$ python -q
>>> import numpy as np
>>> np.set_printoptions(precision=1, suppress=True, linewidth=120)
>>> def rd(a):
...     return np.round(a, 1) + 0
... 
>>> X = np.load("x.npy")
>>> X
array([[  1.8,  -0.3,   1.9,  -0.2, -10.3,   3.6,  -3.8,   8.2,  -0.9,  -8.1,  -6.9,   2.1],
       [ -8.4,   4.4,  -2.1,  -3.2,   0.2,  -2. ,  -2.2,   2.3,   6.1,   1.7,   0.5,  -7.9],
       [ -4. ,   2.1,   1.9,  -2. ,   4.1,   0.2,  -3.7,  -0.5,   3.8,   3.3,   4. ,  -4.1],
       [-12.1,   6.3,  -6.4,  -1.7,   7.5,  -7. ,   3.2,  -4.9,   8. ,   8.7,   5.2, -12.1],
       [ -4.3,   1.8,  -0.9,  -1. ,   3.9,  -1.6,  -0.2,  -1.6,   3.1,   4.2,   3.6,  -4.4],
       [ -4.2,   2.1,  -7.1,   0.8,   0.1,  -5.2,   6.8,  -2.5,   1.2,   0.8,  -2. ,  -3.8],
       [ -7.6,   3.9,   1.1,  -2.8,  15.8,  -3.3,  -1.5,  -7.8,   7. ,  14.4,  12.9,  -8.5],
       [  5.6,  -2.8,   3. ,   0.8,  -5.9,   3.7,  -2. ,   3.7,  -4.8,  -5.8,  -4.1,   6.1],
       [  1.8,  -0.8,  -4. ,   2.5,   6.4,  -3.6,   8.1,  -7.9,  -3. ,   4. ,   3.3,   1.5],
       [ -1.7,   1.4,  -1.9,  -0.1,   9.9,  -4.3,   3.5,  -7.7,   1.1,   8.2,   6.7,  -1.8],
       [  2. ,  -1.2,  -7.3,   2.8,  -2.3,  -4.2,   9.9,  -4. ,  -3.5,  -2. ,  -3.9,   2. ]])
>>> np.linalg.matrix_rank(X, rtol=0.1)
np.int64(3)
>>> x0 = np.array([1, 3, -1, 3, 5, -2, 5, -4, -1, 0, -2, 4])
>>> a = np.maximum(X @ x0, 0)
>>> rd(a)
array([  0. ,   0. ,   0. ,  28.4,   0. ,  54.1,  37.1,   0. , 124.6,  88.8,  95.8])
>>> E = np.loadtxt("dump.csv", delimiter=",")
>>> E
array([[ 0. , -0.1,  0.9, -1.3, -0.5,  0.5, -0.2, -0.3,  0.9],
       [-0.7,  0.9,  1.2,  0.4,  0.8,  0.7,  2.6,  0.7,  0.8],
       [ 2.3, -0.9,  0.4,  2. ,  1.2,  0.3, -1.6,  1. ,  0.3],
       [-0.1,  0.3, -1.4, -0.6,  0.9,  1.4, -0.4,  0.6, -0.9],
       [-2. ,  0.5, -0.6,  0.5,  0.5,  0.5,  0.9, -1. ,  0.4],
       [-1.8, -2.4,  0. , -1.5, -3.6, -3. , -0.9, -0.9, -4.2],
       [-0.4,  0.6,  1.4,  1. , -1.3, -0.2, -2.9, -0.4, -0.6],
       [ 1.1,  0. , -0.1, -1. , -1. , -0.5, -2.1, -0.7,  0.9],
       [ 0.6,  0.4, -1.1,  0.7, -1.8, -1.4,  2.1,  0.2,  2.7],
       [-0.5, -0.4,  1.1, -0.4,  1.2, -1. ,  0.1, -2.4, -0.9],
       [ 0.7, -0.1, -0.2,  0.6,  1.3,  0.2,  0.9,  0.1,  0. ],
       [-1. ,  1.1, -0.4,  0.6,  0.9, -0.4,  0.2,  0.3,  0.1],
       [-1.3, -0.1, -0.1, -1.8,  0.4,  1.2,  0.4,  0.5,  0.6],
       [ 0.4,  0.9, -0.5,  0.1, -0.8,  1. ,  0.2,  0.6,  1.2],
       [ 0. ,  1.4,  0.8, -0.7, -0.4,  0.2, -0.3, -0.1,  1.4],
       [ 0.8, -0.8, -0.7, -0.1, -0.1, -0.9,  0.6, -1.6, -1.7],
       [ 0.7, -2.1,  0.9,  0.1,  0.7, -0.2,  0.2,  1.8,  0.2],
       [ 2.1,  1.1,  1.3, -0.4, -1.3, -0.8, -0.9, -0.1, -0.7],
       [-0.3, -2.6, -0.6,  0.7,  1. ,  0.9,  1.1, -0.3,  1. ],
       [ 0.8,  0.1,  0.1,  0.9,  0.8,  0.8,  0.1, -1.9, -1.2],
       [-0.5,  0.6,  1. ,  0.2,  1.4, -1.1, -1.4, -0.6,  1.3],
       [ 1. ,  0.2, -1.8, -1. , -1. ,  0.1, -0.5,  1.2, -0.2],
       [ 2.1,  0.2,  1.5, -1.5,  0.5, -0.3,  0.7, -0.5,  1.3],
       [-1.6, -0.3,  0.5,  1. ,  0.9, -0.4,  0.8,  0. ,  0.7],
       [-0.9,  0.6,  0.5,  0. ,  0.2,  0.5, -0.2, -0.5, -2. ],
       [ 0.8,  1.3, -2. , -1.4,  1.6, -2.2,  0.1,  0.9, -0.5],
       [ 0.6, -0.5, -0.3,  0.7, -0.8,  2. , -0.3, -0.9,  0.2],
       [ 1.7, -0.6,  0.7,  1.8,  0.6, -0.5,  0.7,  0.6, -1.7],
       [ 1.5, -1. ,  0.6,  0.6,  1.8, -0.9, -0.7, -0.1,  1. ],
       [ 1.1, -0.3, -1. ,  1.5,  0.8,  0.4,  0.8, -0.8,  0. ],
       [ 0.7,  0.5,  0.6,  1. , -1.2,  0.5,  0.1, -1.2, -0.9],
       [-0.6, -0.6, -0.2,  1.1,  0.2,  0.7, -0.9, -0.7, -0.6],
       [-1.6, -1.2,  0.1, -1.1,  0.1, -0.1,  0.4, -0.8,  1. ],
       [-1.1, -3. ,  0.2,  0.5, -2.4,  1.7,  0.2, -0.7, -1.5]])
>>> D = np.linalg.norm(E[:, None] - E[None], axis=-1)
>>> D.shape
(34, 34)
>>> (D + 1e9 * np.eye(34)).round(6).argmin(axis=1)
array([14, 23, 28, 21, 23, 33, 31,  0, 13, 19, 29, 23,  0, 14,  0, 19, 28, 30, 10, 30, 28, 13,  0, 11, 31, 21, 31, 10,
        2, 10, 19, 26, 12, 26])
>>> rd(np.linalg.norm(E - E.mean(axis=0), axis=1))
array([2. , 3.6, 3.8, 2.7, 2.8, 7.2, 3.7, 3. , 4.5, 3.1, 1.8, 2.2, 2.9, 2.4, 2.5, 2.7, 3.1, 3.3, 3.3, 2.6, 3. , 3. ,
       3.4, 2.5, 2.5, 4.2, 2.5, 3.2, 2.9, 2.4, 2.3, 1.9, 2.7, 4.6])
>>> D[2].round(6).argsort(kind="stable")[:4]
array([ 2, 28, 27, 16])
>>> D.mean(axis=1).argmax()
np.int64(5)
>>> rd(np.linalg.norm(E, axis=1))
array([2. , 3.5, 3.9, 2.6, 2.7, 7.2, 3.8, 3. , 4.4, 3.3, 1.9, 2. , 2.7, 2.2, 2.3, 2.9, 3.1, 3.3, 3.4, 2.8, 3. , 2.8,
       3.4, 2.4, 2.4, 4.1, 2.6, 3.4, 3.1, 2.6, 2.5, 2. , 2.7, 4.7])
